In [1]: import numpy as np

In [2]: import numpy.linalg as la

In [3]: np.set_printoptions(precision=4, suppress=True, linewidth=200)

In [4]: rd = lambda a: np.round(a, 4) + 0

In [5]: feats = np.load("block6.npy")

In [6]: feats
Out[6]: 
array([[ 1, -1,  1, -1],
       [ 1,  0,  0,  0],
       [ 1,  1,  1,  1]])

In [7]: M2 = np.array([[0, 2, 0], [2, 2, 2]])

In [8]: cent = np.kron(M2, feats)

In [9]: cent
Out[9]: 
array([[ 0,  0,  0,  0,  2, -2,  2, -2,  0,  0,  0,  0],
       [ 0,  0,  0,  0,  2,  0,  0,  0,  0,  0,  0,  0],
       [ 0,  0,  0,  0,  2,  2,  2,  2,  0,  0,  0,  0],
       [ 2, -2,  2, -2,  2, -2,  2, -2,  2, -2,  2, -2],
       [ 2,  0,  0,  0,  2,  0,  0,  0,  2,  0,  0,  0],
       [ 2,  2,  2,  2,  2,  2,  2,  2,  2,  2,  2,  2]])

In [10]: left, s, vt = la.svd(feats, full_matrices=False)

In [11]: np.sqrt((s ** 2).sum()), rd(la.norm(feats))
Out[11]: (np.float64(3.0), np.float64(3.0))

In [12]: rd(np.cumsum(s ** 2) / np.sum(s ** 2))
Out[12]: array([0.5068, 0.9513, 1.    ])

In [13]: rd(vt @ vt.T)
Out[13]: 
array([[1., 0., 0.],
       [0., 1., 0.],
       [0., 0., 1.]])

In [14]: M2 = feats / np.sqrt((feats ** 2).mean(axis=1, keepdims=True))

In [15]: feats - feats.mean(axis=1, keepdims=True)
Out[15]: 
array([[ 1.  , -1.  ,  1.  , -1.  ],
       [ 0.75, -0.25, -0.25, -0.25],
       [ 0.  ,  0.  ,  0.  ,  0.  ]])

In [16]: la.matrix_rank(feats - feats.mean(axis=1, keepdims=True))
Out[16]: np.int64(2)

In [17]: la.matrix_rank(M2) == la.matrix_rank(feats)
Out[17]: np.True_

In [18]: m1 = np.loadtxt("layer11.csv", delimiter=",")

In [19]: rd(m1)
Out[19]: 
array([[-0.6083, -0.2905, -0.7033, -0.2258],
       [-0.6083, -0.3711,  0.699 , -0.0608],
       [ 0.1106, -0.5552, -0.1277,  0.8144],
       [-0.4977,  0.6853, -0.0231,  0.5312]])

In [20]: rng = np.random.default_rng(96183)

In [21]: M2 = m1 + rng.integers(-2, 3, (4, 3)) @ rng.integers(-2, 3, (3, 4))

In [22]: rd(M2)
Out[22]: 
array([[ 1.3917,  6.7095,  2.2967, -8.2258],
       [-3.6083, -9.3711, -2.301 ,  9.9392],
       [ 0.1106, -0.5552,  2.8723, -1.1856],
       [ 0.5023,  4.6853,  0.9769, -3.4688]])

In [23]: rd(la.svd(M2 - m1, compute_uv=False))
Out[23]: array([19.0509,  2.9892,  0.3599,  0.    ])

In [24]: rd(M2 - m1)
Out[24]: 
array([[ 2.,  7.,  3., -8.],
       [-3., -9., -3., 10.],
       [ 0.,  0.,  3., -2.],
       [ 1.,  4.,  1., -4.]])

In [25]: rd(la.svd(m1, compute_uv=False))
Out[25]: array([1., 1., 1., 1.])

In [26]: rd(m1 @ m1.T)
Out[26]: 
array([[1., 0., 0., 0.],
       [0., 1., 0., 0.],
       [0., 0., 1., 0.],
       [0., 0., 0., 1.]])

In [27]: rd(la.norm(m1, axis=0))
Out[27]: array([1., 1., 1., 1.])

In [28]: t = np.radians(30)

In [29]: R = np.eye(4)

In [30]: R[0, 0] = R[3, 3] = np.cos(t)

In [31]: R[0, 3], R[3, 0] = -np.sin(t), np.sin(t)

In [32]: rd(R)
Out[32]: 
array([[ 0.866,  0.   ,  0.   , -0.5  ],
       [ 0.   ,  1.   ,  0.   ,  0.   ],
       [ 0.   ,  0.   ,  1.   ,  0.   ],
       [ 0.5  ,  0.   ,  0.   ,  0.866]])

In [33]: M2 = m1 @ R.T

In [34]: rd(la.det(R)), rd(np.trace(R))
Out[34]: (np.float64(1.0), np.float64(3.7321))

In [35]: rd(np.abs(M2 - m1).max(axis=0))
Out[35]: array([0.422, 0.   , 0.   , 0.32 ])

In [36]: rd(la.svd(m1, compute_uv=False)), rd(la.svd(M2, compute_uv=False))
Out[36]: (array([1., 1., 1., 1.]), array([1., 1., 1., 1.]))

In [37]: u = np.array([4, -3, -1, -3])

In [38]: M2 = m1 + np.outer(u, np.eye(4)[0])

In [39]: la.matrix_rank(la.inv(M2) - la.inv(m1), tol=1e-8)
Out[39]: np.int64(1)

In [40]: A = np.cumsum(np.array([[-1, -1, -3],
    ...:     [-2, -2, -2],
    ...:     [3, -3, 0],
    ...:     [0, -3, 0],
    ...:     [-1, 2, -3],
    ...:     [3, 2, 3],
    ...:     [3, 3, 0],
    ...:     [2, -3, 1],
    ...:     [2, -2, -1],
    ...:     [0, -2, -2],
    ...:     [3, 1, -1],
    ...:     [2, -1, 0],
    ...:     [3, 2, -1],
    ...:     [3, -3, -3],
    ...:     [3, 1, -1]]), axis=0)

In [41]: A
Out[41]: 
array([[ -1,  -1,  -3],
       [ -3,  -3,  -5],
       [  0,  -6,  -5],
       [  0,  -9,  -5],
       [ -1,  -7,  -8],
       [  2,  -5,  -5],
       [  5,  -2,  -5],
       [  7,  -5,  -4],
       [  9,  -7,  -5],
       [  9,  -9,  -7],
       [ 12,  -8,  -8],
       [ 14,  -9,  -8],
       [ 17,  -7,  -9],
       [ 20, -10, -12],
       [ 23,  -9, -13]])

In [42]: cen = A - A.mean(axis=0)

In [43]: evecs = la.svd(cen)[2][:1]

In [44]: M2 = cen - cen @ evecs.T @ evecs

In [45]: rd(la.norm(M2) / la.norm(cen))
Out[45]: np.float64(0.2833)

In [46]: rd((cen @ evecs.T).std(axis=0))
Out[46]: array([8.5129])

In [47]: rd(M2.std(axis=0))
Out[47]: array([0.705 , 1.9738, 1.3891])

In [48]: la.norm(M2, axis=1).round(6).argmax()
Out[48]: np.int64(4)

In [49]: rd(np.cov(cen @ evecs.T, rowvar=False))
Out[49]: np.float64(77.645)

In [50]: rd(np.diag(evecs.T @ evecs))
Out[50]: array([0.8742, 0.0454, 0.0805])

In [51]: cen = A - A.mean(axis=1)
ValueError: operands could not be broadcast together with shapes (15,3) (15,) 


In [52]: cen = A - A.mean(axis=0)

In [53]: left, s, vt = la.svd(cen, full_matrices=False)

In [54]: (np.sign(left[:, 0]) == np.sign(left[0, 0])).astype(int)
Out[54]: array([1, 1, 1, 1, 1, 1, 1, 1, 0, 0, 0, 0, 0, 0, 0])

In [55]: np.searchsorted(np.cumsum(s ** 2) / (s ** 2).sum(), 0.9) + 1
Out[55]: np.int64(1)

In [56]: rd(s)
Out[56]: array([32.9701,  8.3524,  5.0073])

In [57]: M2 = np.c_[A[:, :2] @ np.array([[2, 0], [7, 3]]), np.array([2, 2, -2, -1, -2, 0, 0, 0, 0, 2, 0, 0, -2, 0, 2])]

In [58]: M2
Out[58]: 
array([[ -9,  -3,   2],
       [-27,  -9,   2],
       [-42, -18,  -2],
       [-63, -27,  -1],
       [-51, -21,  -2],
       [-31, -15,   0],
       [ -4,  -6,   0],
       [-21, -15,   0],
       [-31, -21,   0],
       [-45, -27,   2],
       [-32, -24,   0],
       [-35, -27,   0],
       [-15, -21,  -2],
       [-30, -30,   0],
       [-17, -27,   2]])

In [59]: rd(la.norm(M2 - A @ la.lstsq(A, M2)[0], axis=0))
Out[59]: array([0.    , 0.    , 5.1582])

In [60]: la.matrix_rank(M2)
Out[60]: np.int64(3)
